>>> import numpy as np
>>> np.set_printoptions(precision=3, suppress=True, linewidth=100)
>>> def rd(a):
...     return np.round(a, 3) + 0
... 
>>> K = np.load("test17.npy")
>>> print(K)
[[ 0.1   -0.6    0.1    1.3    0.6    0.151 -0.8   -0.5    0.2    0.8    1.   ]
 [-0.6    0.5   -1.2    0.2    0.9   -1.182  1.8    0.6    1.5   -0.2    0.   ]
 [-0.6   -0.8    0.4    1.1    0.3   -1.237  0.4   -0.5    1.     0.     1.7  ]
 [-0.6    1.3   -0.1   -0.4    1.1   -1.143 -1.8   -0.3   -0.6   -0.5    0.6  ]
 [ 1.5   -1.3    0.7   -0.4   -0.3    2.978 -1.5   -1.2    1.1    0.1   -0.6  ]
 [ 1.7   -1.4    1.3    0.5   -0.3    3.397 -1.1    1.7    0.5   -0.4    0.5  ]
 [ 0.2   -0.3   -0.6    0.3   -0.6    0.377 -0.3   -0.7    1.    -0.1    1.   ]
 [ 1.5    0.     0.4    1.4   -0.9    3.087 -0.9   -1.7    1.3    2.3    0.6  ]
 [ 0.3   -0.4   -0.2   -0.3    2.     0.527  0.3   -0.4    0.6    0.2   -0.7  ]
 [ 0.3   -0.5   -0.6    0.3   -1.4    0.556  1.6   -1.1   -0.2    0.5   -1.2  ]
 [ 0.8   -0.6   -0.6   -0.3    0.6    1.583 -0.2   -0.8   -2.4   -0.6    0.1  ]
 [-1.2   -0.7    1.7    0.3   -1.5   -2.421 -0.2    0.2    1.3    0.1   -0.6  ]
 [ 0.6    2.2    0.4   -1.1   -0.4    1.178  0.1   -0.5   -0.1   -1.6   -0.2  ]
 [ 0.3   -0.7   -0.2    0.9   -1.     0.656 -0.4    1.3    0.3   -0.9   -1.8  ]
 [ 0.1    1.4   -0.4   -0.2   -0.4    0.226 -1.    -0.1   -0.4    0.9    0.5  ]
 [ 1.4    0.2   -0.1    0.4   -1.9    2.754  1.2   -1.    -0.3   -0.7   -0.3  ]
 [ 1.7    0.7   -0.1   -0.4   -0.6    3.343 -0.5   -0.9   -0.6   -0.9    1.1  ]
 [-0.5    0.3   -1.2   -1.1   -0.9   -1.028 -2.4    0.5    0.3   -2.5   -0.4  ]
 [-0.4   -0.4   -0.5   -0.2   -0.3   -0.821  0.3    0.5   -0.4    1.3    1.3  ]
 [ 0.9   -0.9   -0.4    0.8    1.3    1.82   1.2    1.8    0.9    1.3   -0.3  ]
 [ 1.1    1.3   -0.6   -0.5   -1.4    2.199 -0.3    0.7   -0.5   -0.1   -0.5  ]
 [-1.4   -0.2   -0.9    0.4    0.2   -2.763  0.3    0.    -1.1    1.3    0.7  ]
 [ 1.3   -1.4   -1.8   -0.8   -1.9    2.642 -0.7    0.5    0.4    0.5   -0.6  ]
 [ 0.2   -1.1    0.8   -0.5   -0.5    0.506  1.2    0.4   -0.2   -0.3   -0.7  ]
 [ 0.2    0.4   -0.1    1.3    0.4    0.441 -1.3   -0.2    0.     0.    -0.9  ]
 [-1.5    0.2   -0.4    1.7    0.6   -2.869  1.4    0.3   -0.3    0.5    1.   ]
 [-0.2   -0.7    1.    -0.1    0.8   -0.407 -1.5   -0.3   -0.7   -0.2    0.4  ]
 [ 0.7    0.4   -0.5    0.    -1.6    1.43   0.     1.8   -0.5   -1.     0.6  ]
 [-0.4    0.6   -1.5   -1.5    2.5   -0.752  1.    -0.9    0.4   -0.6   -1.   ]
 [-1.    -1.2   -0.3    1.1   -1.2   -1.923  2.2   -0.4    0.5    0.4   -1.   ]
 [ 1.2    0.7    0.4   -1.9   -0.2    2.3    0.7   -2.1    0.6    0.5    0.4  ]
 [ 0.8   -1.1    1.4   -0.7    0.3    1.616  0.6   -0.9    0.9    0.5   -0.5  ]
 [-0.9   -0.3   -0.7   -0.2    0.2   -1.809  0.    -0.1   -0.7    0.2    2.2  ]]
>>> theta = np.radians(60)
>>> Rm = np.eye(11)
>>> Rm[3, 3] = Rm[1, 1] = np.cos(theta)
>>> Rm[3, 1], Rm[1, 3] = -np.sin(theta), np.sin(theta)
>>> print(rd(Rm))
[[ 1.     0.     0.     0.     0.     0.     0.     0.     0.     0.     0.   ]
 [ 0.     0.5    0.     0.866  0.     0.     0.     0.     0.     0.     0.   ]
 [ 0.     0.     1.     0.     0.     0.     0.     0.     0.     0.     0.   ]
 [ 0.    -0.866  0.     0.5    0.     0.     0.     0.     0.     0.     0.   ]
 [ 0.     0.     0.     0.     1.     0.     0.     0.     0.     0.     0.   ]
 [ 0.     0.     0.     0.     0.     1.     0.     0.     0.     0.     0.   ]
 [ 0.     0.     0.     0.     0.     0.     1.     0.     0.     0.     0.   ]
 [ 0.     0.     0.     0.     0.     0.     0.     1.     0.     0.     0.   ]
 [ 0.     0.     0.     0.     0.     0.     0.     0.     1.     0.     0.   ]
 [ 0.     0.     0.     0.     0.     0.     0.     0.     0.     1.     0.   ]
 [ 0.     0.     0.     0.     0.     0.     0.     0.     0.     0.     1.   ]]
>>> other = K @ Rm.T
>>> print(np.allclose(np.linalg.norm(K, axis=1), np.linalg.norm(other, axis=1)))
True
>>> print(rd(np.abs(other - K).max(axis=0)))
[0.    2.053 0.    1.612 0.    0.    0.    0.    0.    0.    0.   ]
>>> other = K / np.linalg.norm(K, axis=1, keepdims=True)
>>> cov = other @ other.T
>>> print(rd(np.degrees(np.arccos(np.clip(cov[26, 1], -1, 1)))))
124.008
>>> print((cov - 2 * np.eye(33)).round(6).argmax(axis=1))
[ 2 25 25 26 31  4  7  4 28 15 16 29 16 22  3 16 15  3 32  5 27 25 20 31 13 21  3 20  8 25 16  4 21]
>>> u = np.array([-2, 1])
>>> print(rd(np.polyval(u, K[23])))
[ 0.6    3.2   -0.6    2.     2.    -0.012 -1.4    0.2    1.4    1.6    2.4  ]
>>> print(rd(np.convolve(K[23], u)))
[-0.4    2.4   -2.7    1.8    0.5   -1.512 -1.894  0.4    0.8    0.4    1.1   -0.7  ]
>>> vec = np.array([0, 1, 0, 1, 0, 1, 2, 3, 0, 1, 1])
>>> rhs = K @ vec
>>> print(rd(np.linalg.pinv(K) @ K))
[[1. 0. 0. 0. 0. 0. 0. 0. 0. 0. 0.]
 [0. 1. 0. 0. 0. 0. 0. 0. 0. 0. 0.]
 [0. 0. 1. 0. 0. 0. 0. 0. 0. 0. 0.]
 [0. 0. 0. 1. 0. 0. 0. 0. 0. 0. 0.]
 [0. 0. 0. 0. 1. 0. 0. 0. 0. 0. 0.]
 [0. 0. 0. 0. 0. 1. 0. 0. 0. 0. 0.]
 [0. 0. 0. 0. 0. 0. 1. 0. 0. 0. 0.]
 [0. 0. 0. 0. 0. 0. 0. 1. 0. 0. 0.]
 [0. 0. 0. 0. 0. 0. 0. 0. 1. 0. 0.]
 [0. 0. 0. 0. 0. 0. 0. 0. 0. 1. 0.]
 [0. 0. 0. 0. 0. 0. 0. 0. 0. 0. 1.]]
>>> rng = np.random.default_rng(9490)
>>> rhs = rhs + 0.05 * rng.normal(size=33)
>>> print(rd(rhs))
[-0.528  4.666  0.008 -4.638 -5.823  5.455 -1.432  0.504 -1.277 -0.52  -2.616 -3.126 -0.754  1.232
  0.516  1.821  0.156 -7.981  3.311 10.574  3.879  0.093  0.481  1.492 -1.998  4.198 -4.939  6.83
 -3.941  0.532 -2.849 -1.737 -0.154]
>>> coef, *_ = np.linalg.lstsq(K, rhs)
>>> print(coef.round())
[-0.  1. -0.  1. -0.  1.  2.  3. -0.  1.  1.]
>>> print(rd(np.linalg.norm(rhs - K @ coef)))
0.191
